$ ipython --no-banner

In [1]: import numpy as np

In [2]: import numpy.linalg as la

In [3]: np.set_printoptions(precision=2, suppress=True, linewidth=160, legacy="1.25")

In [4]: W0 = np.loadtxt("test4.csv", delimiter=",")

In [5]: print(W0)
[[ 10.79  -7.32   8.21  19.66  26.95  -2.22  45.67]
 [ 28.68  -4.04  17.21   9.39  -7.95   7.65  33.03]
 [ 26.92  -5.21  16.88  10.93  -8.3    6.71  33.7 ]
 [ 45.8   -2.4  -40.75  34.01 -10.37 -13.41 -23.32]
 [  8.43  -8.7    6.94  21.64  25.58  -0.68  46.39]
 [ 44.01  -2.39 -40.72  32.42 -11.13 -15.45 -23.33]
 [ 45.89  -4.45 -40.17  32.37 -12.11 -13.56 -24.66]
 [ 10.42  -7.11   9.96  21.98  25.61  -2.86  46.36]
 [ 43.42  -2.61 -42.8   30.5   -9.91 -14.45 -24.24]
 [ 10.74  -8.18   8.43  24.31  27.52  -3.68  45.83]]

In [6]: r0, v = W0[2], W0[5]

In [7]: print(np.round(r0 @ r0, 2))
2405.83

In [8]: round(float(r0 @ v), 2)
Out[8]: 66.69

In [9]: p = (r0 @ v) / (r0 @ r0) * r0

In [10]: np.round(la.norm(r0 + v) ** 2 + la.norm(r0 - v) ** 2, 2)
Out[10]: 15928.94

In [11]: la.matrix_rank(np.outer(r0, v))
Out[11]: 1

In [12]: hat = W0 @ la.solve(W0.T @ W0, W0.T)

In [13]: print(round(float(np.trace(hat)), 2))
7.0

In [14]: np.diag(hat)
Out[14]: array([0.7 , 0.7 , 0.68, 0.89, 0.93, 0.66, 0.91, 0.43, 0.58, 0.52])

In [15]: A2 = np.c_[W0[:, :3] @ np.array([[2, 0, 1], [1, 0, 1], [1, 0, 0]]), np.array([1, 1, 0, 1, 2, 2, -1, -2, 0, -1])]

In [16]: A2
Out[16]: 
array([[22.47,  0.  ,  3.47,  1.  ],
       [70.53,  0.  , 24.64,  1.  ],
       [65.51,  0.  , 21.71,  0.  ],
       [48.45,  0.  , 43.4 ,  1.  ],
       [15.1 ,  0.  , -0.27,  2.  ],
       [44.91,  0.  , 41.62,  2.  ],
       [47.16,  0.  , 41.44, -1.  ],
       [23.69,  0.  ,  3.31, -2.  ],
       [41.43,  0.  , 40.81,  0.  ],
       [21.73,  0.  ,  2.56, -1.  ]])

In [17]: la.matrix_rank(np.c_[W0, A2])
Out[17]: 8

In [18]: print(np.round(la.lstsq(W0, A2[:, 0])[0], 2) + 0)
[2. 1. 1. 0. 0. 0. 0.]

In [19]: A2 = np.array([[1, -2, -1],
    ...:     [0, 0, 0],
    ...:     [2, -2, 0],
    ...:     [-1, 2, -1],
    ...:     [0, 2, 0],
    ...:     [1, 2, -2],
    ...:     [0, -2, 2]])

In [20]: np.einsum("ij->j", W0)
Out[20]: array([275.1 , -52.41, -96.81, 237.21,  45.89, -51.95, 155.43])

In [21]: np.vstack([W0, A2.T]).shape
Out[21]: (13, 7)

In [22]: U, sig, VT = la.svd(W0)

In [23]: print(sig)
[152.04 127.7   46.35   3.73   3.43   2.26   1.84]

In [24]: A2 = U[:, :3] @ np.diag(sig[:3]) @ VT[:3]

In [25]: print(la.matrix_rank(A2))
3

In [26]: np.round(la.norm(W0 - A2) / la.norm(W0), 2)
Out[26]: 0.03

In [27]: round(float(la.norm(W0 - A2, 2)), 2), round(float(sig[3]), 2)
Out[27]: (3.73, 3.73)

In [28]: K = np.load("data.npy")

In [29]: K
Out[29]: 
array([[ 2,  3,  0],
       [-3,  5,  0],
       [ 0,  0,  0]])

In [30]: K @ la.pinv(K) @ K
Out[30]: 
array([[ 2.,  3.,  0.],
       [-3.,  5.,  0.],
       [ 0.,  0.,  0.]])

In [31]: la.lstsq(K[:-1].T, K[-1])[2]
Out[31]: 2

In [32]: np.abs(np.diag(la.qr(K)[1])) > 1e-9
Out[32]: array([ True,  True, False])
